% ipython --no-banner

In [1]: import numpy as np

In [2]: np.set_printoptions(precision=2, suppress=True, linewidth=160)

In [3]: def rnd(a):
   ...:     return np.round(a, 2) + 0
   ...: 

In [4]: arr = np.array([[0, 1, 1, 0, 0, 0, 0],
   ...:     [1, 0, 1, 1, 0, 0, 0],
   ...:     [1, 1, 0, 0, 0, 1, 0],
   ...:     [0, 1, 0, 0, 0, 0, 0],
   ...:     [0, 0, 0, 0, 0, 0, 0],
   ...:     [0, 0, 1, 0, 0, 0, 0],
   ...:     [0, 0, 0, 0, 0, 0, 0]])

In [5]: # symmetric, so the eigenvalues are real

In [6]: W1 = np.array([[0, 4], [5, -1], [2, -1], [-4, 5], [0, -4], [3, 2], [3, 3]])

In [7]: beta = np.array([2, 2])

In [8]: act = np.maximum(arr @ W1 + beta, 0)

In [9]: print((act > 0).astype(int))
[[1 0]
 [0 1]
 [1 1]
 [1 1]
 [1 1]
 [1 1]
 [1 1]]

In [10]: W2 = np.array([[-2, 1, 3], [1, -4, 1]])

In [11]: print(W1 @ W2)
[[  4 -16   4]
 [-11   9  14]
 [ -5   6   5]
 [ 13 -24  -7]
 [ -4  16  -4]
 [ -4  -5  11]
 [ -3  -9  12]]

In [12]: A = np.load("test11.npy")

In [13]: print(A)
[[-8  0  0  0  0  0  0  0]
 [ 0  2  0  0  0  0  0  0]
 [ 0  0 -6  0  0  0  0  0]
 [ 0  0  0 -9  0  0  0  0]
 [ 0  0  0  0 -5  0  0  0]
 [ 0  0  0  0  0  2  0  0]
 [ 0  0  0  0  0  0 -2  0]
 [ 0  0  0  0  0  0  0  1]]

In [14]: # 8 blocks once reordered

In [15]: print(np.abs(A).max())
9

In [16]: print(rnd(np.linalg.svd(A, compute_uv=False)))
[9. 8. 6. 5. 2. 2. 2. 1.]

In [17]: print(A.sum(axis=1))
[-8  2 -6 -9 -5  2 -2  1]

In [18]: print(np.unravel_index(np.abs(A).argmax(), A.shape))
(np.int64(3), np.int64(3))

In [19]: print(np.linalg.matrix_rank(A))
8

In [20]: print(A.shape)
(8, 8)

In [21]: print(rnd(np.linalg.norm(A)))
14.8

In [22]: x = np.array([1, 5, 9, 1, 2, 7, 4, 3])

In [23]: target = A @ x

In [24]: print(target)
[ -8  10 -54  -9 -10  14  -8   3]

In [25]: print(rnd(np.linalg.solve(A, target)))
[1. 5. 9. 1. 2. 7. 4. 3.]

In [26]: print(rnd(np.linalg.solve(A, A[:, 1])))
[0. 1. 0. 0. 0. 0. 0. 0.]

In [27]: print(rnd(np.linalg.solve(A.T, A[3])))
[0. 0. 0. 1. 0. 0. 0. 0.]

In [28]: mat = np.load("w.npy")

In [29]: print(mat)
[[ -6.45  -1.47  -1.36]
 [ -8.74  -1.63   2.07]
 [  4.8    3.69  12.21]
 [ -2.4   -0.4   -2.02]
 [ -8.72  -2.88  -6.68]
 [-18.65  -6.82 -14.43]
 [-17.35  -6.58 -15.35]
 [ -2.8    0.4    4.37]
 [ -9.75  -4.05 -12.87]
 [-16.65  -5.49  -9.14]
 [ -9.86  -3.28  -7.22]
 [-10.62  -3.95 -10.42]
 [ -9.94  -2.72  -3.16]
 [ -6.46  -1.74  -3.24]
 [ -5.69  -2.07  -7.13]
 [ -0.92  -0.01  -2.22]
 [ -8.99  -2.95  -6.65]
 [ -7.99  -1.06   4.57]
 [-15.31  -6.28 -17.33]
 [ -7.51  -2.    -2.96]
 [-12.9   -4.38  -8.86]
 [-13.21  -5.56 -16.5 ]
 [-10.38  -3.42  -7.2 ]
 [ -4.76  -0.14   4.57]
 [-10.88  -4.18 -11.51]
 [ -6.87  -3.07 -11.75]
 [ -6.02  -1.86  -4.95]]

In [30]: Uu, sv, Vh = np.linalg.svd(mat)

In [31]: print(np.argmax(sv[:-1] / (sv[1:] + 1e-6)) + 1)
2

In [32]: print(rnd(sv))
[70.57 18.94  1.32]

In [33]: out = Uu[:, :2] @ np.diag(sv[:2]) @ Vh[:2]

In [34]: print(rnd(np.linalg.norm(mat - out, 2)), rnd(sv[2]))
1.32 1.32

In [35]: print(np.linalg.matrix_rank(mat, rtol=0.05))
2
